% python3 -q
>>> import numpy as np
>>> from numpy import linalg as LA
>>> np.set_printoptions(precision=2, suppress=True, linewidth=200)
>>> def tidy(a):
...     return np.round(a, 2) + 0
... 
>>> E = np.loadtxt("test5.csv", delimiter=",")
>>> print(tidy(E))
[[-1.81 -4.57  0.73 -0.6 ]
 [ 0.02  4.77  1.01  1.11]
 [-3.05 -3.3   2.19  0.02]
 [-3.49  0.41  3.41  1.  ]
 [-1.22  4.19  2.06  1.29]
 [-3.62 -1.09  3.2   0.68]
 [ 3.02 -1.9  -3.28 -1.22]
 [ 3.27  2.85 -2.49 -0.18]
 [-0.29 -4.82 -0.77 -1.05]
 [-1.3   4.14  2.13  1.3 ]
 [-3.6  -1.36  3.13  0.61]
 [ 2.58  3.97 -1.59  0.26]
 [-1.26 -4.77  0.17 -0.79]]
>>> f, v = E[9], E[5]
>>> print(tidy(f @ v))
7.88
>>> pr = (f @ v) / (f @ f) * f
>>> print(tidy(v - pr))
[-3.21 -2.39  2.53  0.27]
>>> print((v - pr) @ f)
0.0
>>> rk = LA.matrix_rank(E)
>>> print(rk)
2
>>> null = LA.svd(E)[2][rk:].T
>>> print([int(LA.matrix_rank(E[:i])) for i in range(1, len(E) + 1)])
[1, 2, 2, 2, 2, 2, 2, 2, 2, 2, 2, 2, 2]
>>> print(null.shape)
(4, 2)
>>> t = np.radians(90)
>>> r_ = np.eye(4)
>>> r_[3, 3] = r_[1, 1] = np.cos(t)
>>> r_[3, 1], r_[1, 3] = -np.sin(t), np.sin(t)
>>> print(tidy(r_))
[[ 1.  0.  0.  0.]
 [ 0.  0.  0.  1.]
 [ 0.  0.  1.  0.]
 [ 0. -1.  0.  0.]]
>>> out = E @ r_.T
>>> print(tidy(out))
[[-1.81 -0.6   0.73  4.57]
 [ 0.02  1.11  1.01 -4.77]
 [-3.05  0.02  2.19  3.3 ]
 [-3.49  1.    3.41 -0.41]
 [-1.22  1.29  2.06 -4.19]
 [-3.62  0.68  3.2   1.09]
 [ 3.02 -1.22 -3.28  1.9 ]
 [ 3.27 -0.18 -2.49 -2.85]
 [-0.29 -1.05 -0.77  4.82]
 [-1.3   1.3   2.13 -4.14]
 [-3.6   0.61  3.13  1.36]
 [ 2.58  0.26 -1.59 -3.97]
 [-1.26 -0.79  0.17  4.77]]
>>> print(np.allclose(E @ E.T, out @ out.T))
True
>>> print(np.allclose(LA.norm(E, axis=1), LA.norm(out, axis=1)))
True
>>> Z = out[[12, 4]].astype(float)
>>> for _ in range(7):
...     labels = LA.norm(out[:, None] - Z, axis=-1).argmin(axis=1)
...     Z = np.array([out[labels == j].mean(axis=0) for j in range(2)])
... 
>>> print(labels)
[0 1 0 0 1 0 0 1 0 1 0 1 0]
>>> print(tidy(Z))
[[-1.76 -0.17  1.1   2.67]
 [ 0.67  0.76  0.22 -3.98]]
>>> print(tidy(Z[1] - Z[0]))
[ 2.43  0.93 -0.88 -6.66]
>>> print(np.abs(Z[1] - Z[0]).argmax())
3
>>> print(np.bincount(labels))
[8 5]
>>> Z = E[[5, 10]].astype(float)
>>> for _ in range(7):
...     labels = LA.norm(E[:, None] - Z, axis=-1).argmin(axis=1)
...     Z = np.array([E[labels == j].mean(axis=0) for j in range(2)])
... 
>>> print(labels)
[1 0 1 1 0 1 1 0 1 0 1 0 1]
>>> print(np.bincount(labels))
[5 8]
>>> print(tidy(Z))
[[ 0.67  3.98  0.22  0.76]
 [-1.76 -2.67  1.1  -0.17]]
>>> print(tidy(Z[1] - Z[0]))
[-2.43 -6.66  0.88 -0.93]
>>> arr = np.load("data.npy")
>>> print(arr)
[[1.   0.7  0.49]
 [0.7  1.   0.7 ]
 [0.49 0.7  1.  ]]
>>> out = np.array([[2, -3], [-1, -3]])
>>> Z = np.kron(out, arr)
>>> print(LA.matrix_rank(Z))
6
>>> print(tidy(LA.norm(Z, 2)), tidy(LA.norm(out, 2) * LA.norm(arr, 2)))
9.78 9.78
>>> rng = np.random.default_rng(43)
>>> labels = rng.permutation(3)
>>> out = arr[:, labels] * rng.choice([-1, 1], 3)
>>> print(out)
[[-0.7   0.49 -1.  ]
 [-1.    0.7  -0.7 ]
 [-0.7   1.   -0.49]]
>>> left, _, VT = LA.svd(arr.T @ out)
>>> print(tidy(left @ VT))
[[ 0.  0. -1.]
 [-1.  0.  0.]
 [ 0.  1.  0.]]
>>> print(labels)
[1 2 0]
>>> print(tidy(np.poly(out)))
[ 1.    0.49  0.   -0.26]
>>> print(tidy(np.einsum("ij,ji->", out, out)))
0.24
>>> print(tidy(LA.det(out[::-1])))
-0.26
>>> print(np.einsum("ii->", out))
-0.49
>>> print(tidy(LA.det(out.T)))
0.26
>>> print(np.kron(np.eye(2, dtype=int), out))
[[-0.7   0.49 -1.   -0.    0.   -0.  ]
 [-1.    0.7  -0.7  -0.    0.   -0.  ]
 [-0.7   1.   -0.49 -0.    0.   -0.  ]
 [-0.    0.   -0.   -0.7   0.49 -1.  ]
 [-0.    0.   -0.   -1.    0.7  -0.7 ]
 [-0.    0.   -0.   -0.7   1.   -0.49]]
>>> print(tidy(LA.det(2 * out)), tidy(LA.det(out)))
2.08 0.26
>>> print(tidy(LA.eigvals(out)))
[ 0.51+0.j   -0.5 +0.51j -0.5 -0.51j]
>>> K = np.load("out7.npy")
>>> print(K)
[[-0.02 -1.96 -0.9   1.75]
 [ 0.   -2.15 -1.03  2.02]
 [-0.06 -2.   -0.96  2.13]
 [-0.1  -1.94 -1.07  1.95]
 [ 0.02 -1.73 -0.79  2.13]
 [ 0.05 -2.   -1.24  1.97]
 [-0.16 -2.02 -0.96  2.02]
 [ 0.   -2.   -0.88  1.84]
 [ 1.89 -2.96 -0.83  2.02]
 [ 1.9  -3.   -0.93  2.07]
 [ 1.82 -2.84 -0.86  2.04]
 [ 1.91 -3.1  -1.14  1.92]
 [ 2.01 -3.17 -0.98  1.75]
 [ 2.12 -2.91 -0.96  1.91]
 [ 2.05 -2.88 -0.99  2.08]
 [ 2.06 -2.97 -1.08  2.05]
 [ 0.97  0.    0.01 -2.09]
 [ 1.01 -0.15  0.08 -1.84]
 [ 0.84 -0.03  0.05 -1.83]
 [ 1.03  0.02 -0.14 -1.97]
 [ 0.91  0.09  0.04 -1.94]
 [ 1.01  0.05  0.18 -1.96]
 [ 0.89  0.    0.14 -1.89]
 [ 1.05 -0.01  0.04 -2.09]]
>>> d = LA.norm(K[:, None] - K[None], axis=-1)
>>> print(tidy(d[:5, :5]))
[[0.   0.36 0.39 0.28 0.46]
 [0.36 0.   0.21 0.25 0.5 ]
 [0.39 0.21 0.   0.22 0.33]
 [0.28 0.25 0.22 0.   0.41]
 [0.46 0.5  0.33 0.41 0.  ]]
>>> print(np.flatnonzero(d[1] < d.mean() / 2))
[0 1 2 3 4 5 6 7]
>>> print(LA.matrix_rank(d ** 2))
6
>>> print(d.mean(axis=1).argmax())
23
>>> print((d + 1e9 * np.eye(24)).round(6).argmin(axis=1))
[ 7  2  6  6  2  3  2  0  9  8  8 15 11 14 15 14 23 22 22 16 22 22 18 16]
>>> Ac = (K - K.mean(axis=0)) / K.std(axis=0)
>>> print(tidy(Ac.std(axis=0)))
[1. 1. 1. 1.]
>>> c = LA.lstsq(np.delete(Ac, 3, axis=1), Ac[:, 3])[0]
>>> print(np.abs(c).argmax())
1
>>> print(tidy(c))
[-0.33 -1.01 -0.04]
>>> labels = K[:, 2] > np.median(K[:, 2])
>>> f = K[labels].mean(axis=0) - K[~labels].mean(axis=0)
>>> print(tidy((((K - K.mean(axis=0)) @ f > 0) == labels).mean()))
0.83
>>> print(tidy(f))
[-0.03  1.71  0.77 -2.6 ]
>>> feats = np.load("case13.npy")
>>> print(feats)
[[ 0.28  0.43 -0.57]
 [-0.09 -0.12  0.26]
 [-0.19  0.04  0.9 ]
 [-0.05  0.08  0.53]
 [ 0.97  1.   -1.  ]
 [-0.83 -0.99  0.36]
 [-0.43 -0.86 -0.61]
 [ 0.5   0.65 -0.91]
 [-0.45 -0.64  0.8 ]
 [ 0.99  1.   -1.  ]
 [-0.74 -0.81  1.  ]
 [ 0.67  0.97  0.49]
 [ 0.29  0.69  0.4 ]
 [ 0.22  0.11 -0.84]
 [ 0.3   0.23 -0.9 ]
 [-0.24 -0.49  0.06]
 [-0.9  -1.    0.8 ]
 [-0.27 -0.63 -0.25]
 [-0.64 -0.89  0.73]
 [ 0.34  0.64 -0.17]
 [ 0.37  0.74  0.15]
 [-0.85 -0.99  0.67]
 [ 0.42  0.54 -0.87]
 [-0.45 -0.81  0.04]
 [ 0.63  0.97  0.75]]
>>> P = feats @ LA.solve(feats.T @ feats, feats.T)
>>> print(tidy(np.diag(P)))
[0.09 0.01 0.1  0.03 0.19 0.13 0.16 0.12 0.13 0.21 0.1  0.21 0.13 0.07 0.08 0.07 0.13 0.11 0.11 0.1  0.11 0.11 0.11 0.1  0.28]
>>> print(tidy(np.trace(P)))
3.0
>>> Ac = (feats - feats.mean(axis=0)) / feats.std(axis=0)
>>> print(tidy(Ac.std(axis=0)))
[1. 1. 1.]
>>> c = LA.lstsq(np.delete(Ac, 1, axis=1), Ac[:, 1])[0]
>>> print(tidy(c))
[1.1  0.22]
>>> out = np.array([[-2, -1], [0, 0], [-3, -3]])
>>> print(LA.matrix_rank(feats @ out))
2
>>> print(LA.matrix_rank(np.vstack([feats, out.T])))
3
>>> Ac = feats - feats.mean(axis=0)
>>> left, sigma, VT = LA.svd(Ac, full_matrices=False)
>>> print(np.abs(left[:, 0]).argmax())
9
>>> print(tidy((sigma ** 2).sum() ** 2 / (sigma ** 4).sum()))
1.56
>>> Ac = feats - feats.mean(axis=0)
>>> vecs = LA.svd(Ac)[2][:2]
>>> out = Ac - Ac @ vecs.T @ vecs
>>> print(tidy(np.cov(Ac @ vecs.T, rowvar=False)))
[[1.03 0.  ]
 [0.   0.31]]
>>> print(LA.norm(out, axis=1).round(6).argmax())
9
>>> print(tidy((Ac @ vecs.T).std(axis=0)))
[1.   0.54]
>>> print(tidy(np.diag(vecs.T @ vecs)))
[0.33 0.69 0.98]
>>> f = np.array([2, 3, -2, 0])
>>> A = 4 * np.eye(4) + np.outer(f, f)
>>> print(A)
[[ 8.  6. -4.  0.]
 [ 6. 13. -6.  0.]
 [-4. -6.  8.  0.]
 [ 0.  0.  0.  4.]]
>>> # 2 blocks once reordered
>>> vec = np.ones(4)
>>> for _ in range(3):
...     vec = A @ vec
...     vec /= LA.norm(vec)
...     print(round(vec @ A @ vec, 2))
... 
17.73
20.85
20.99
>>> print(tidy(vec))
[ 0.49  0.73 -0.47  0.01]
>>> W0 = np.loadtxt("arr.csv", delimiter=",")
>>> print(W0)
[[1.   0.5  0.25 0.12]
 [0.5  1.   0.5  0.25]
 [0.25 0.5  1.   0.5 ]
 [0.12 0.25 0.5  1.  ]]
>>> # equal to its transpose
>>> low = LA.cholesky(W0)
>>> print(W0 / np.sqrt(np.outer(np.diag(W0), np.diag(W0))))
[[1.   0.5  0.25 0.12]
 [0.5  1.   0.5  0.25]
 [0.25 0.5  1.   0.5 ]
 [0.12 0.25 0.5  1.  ]]
>>> print(tidy(low))
[[1.   0.   0.   0.  ]
 [0.5  0.87 0.   0.  ]
 [0.25 0.43 0.87 0.  ]
 [0.12 0.22 0.43 0.87]]
>>> print(LA.eigvalsh(W0).min() > 0)
True
>>> print(tidy(low @ low.T))
[[1.   0.5  0.25 0.12]
 [0.5  1.   0.5  0.25]
 [0.25 0.5  1.   0.5 ]
 [0.12 0.25 0.5  1.  ]]
>>> J = np.load("block16.npy")
>>> print(J)
[[ 0.14  0.31 -0.01]
 [-0.22 -0.22  0.04]
 [-0.16 -0.37  0.01]]
>>> left, sigma, VT = LA.svd(J)
>>> print(tidy(sigma))
[0.61 0.1  0.  ]
>>> out = left[:, :2] @ np.diag(sigma[:2]) @ VT[:2]
>>> print(tidy(LA.norm(J - out, 2)), tidy(sigma[2]))
0.0 0.0
>>> print(LA.matrix_rank(out))
2
>>> print(tidy(np.abs(J - out).max()))
0.0
>>> print(tidy(out))
[[ 0.14  0.31 -0.01]
 [-0.22 -0.22  0.04]
 [-0.16 -0.37  0.01]]
>>> print(LA.matrix_rank(J, rtol=0.05))
2
>>> left, sigma, VT = LA.svd(J)
>>> vecs = VT[:(sigma > 1e-8).sum()]
>>> vec = J[0] + 5 * J[1] + rng.integers(2) * np.eye(3)[1]
>>> print(tidy(vec))
[-0.96 -0.79  0.19]
>>> print(LA.matrix_rank(np.vstack([J, vec])))
2
>>> print(tidy(LA.norm(vec - vecs.T @ vecs @ vec)))
0.0
>>> X = np.loadtxt("a.csv", delimiter=",")
>>> print(X)
[[ 0.7 -1.5  0.5  0.7]
 [ 1.  -0.1 -3.   1.6]
 [ 0.4  0.7 -0.7 -2.1]
 [-1.5  7.  -7.  -1. ]
 [-0.3 -1.1  0.2  0.1]
 [-0.8 -0.3 -0.1  0.5]
 [ 1.3  1.1 -0.7 -0.7]
 [ 1.   0.3 -0.8  0. ]
 [-1.  -0.1  0.9 -1.4]
 [ 0.1 -1.4 -0.9 -0.1]
 [ 0.6  1.3  0.3  0.8]
 [-0.5  0.9 -0.5  0.4]
 [ 0.1 -1.   0.8  0.4]
 [ 0.5 -0.7 -0.2  0.5]
 [ 0.9  0.1  1.2  0.6]
 [ 0.6  0.3  0.8  0.1]
 [ 0.9 -0.3 -2.   0.5]
 [-0.5  1.2 -0.9  0.3]
 [ 0.1  0.9 -0.8  1.2]]
>>> Ac = X - X.mean(axis=0)
>>> vecs = LA.svd(Ac)[2][:1]
>>> out = Ac - Ac @ vecs.T @ vecs
>>> print(tidy(np.diag(vecs.T @ vecs)))
[0.02 0.49 0.49 0.01]
>>> print(tidy(LA.norm(out) / LA.norm(Ac)))
0.5
>>> print(tidy(out.std(axis=0)))
[0.68 0.58 0.65 0.83]
>>> print(tidy(np.cov(Ac @ vecs.T, rowvar=False)))
6.11
>>> print(tidy((Ac @ vecs.T).std(axis=0)))
[2.41]
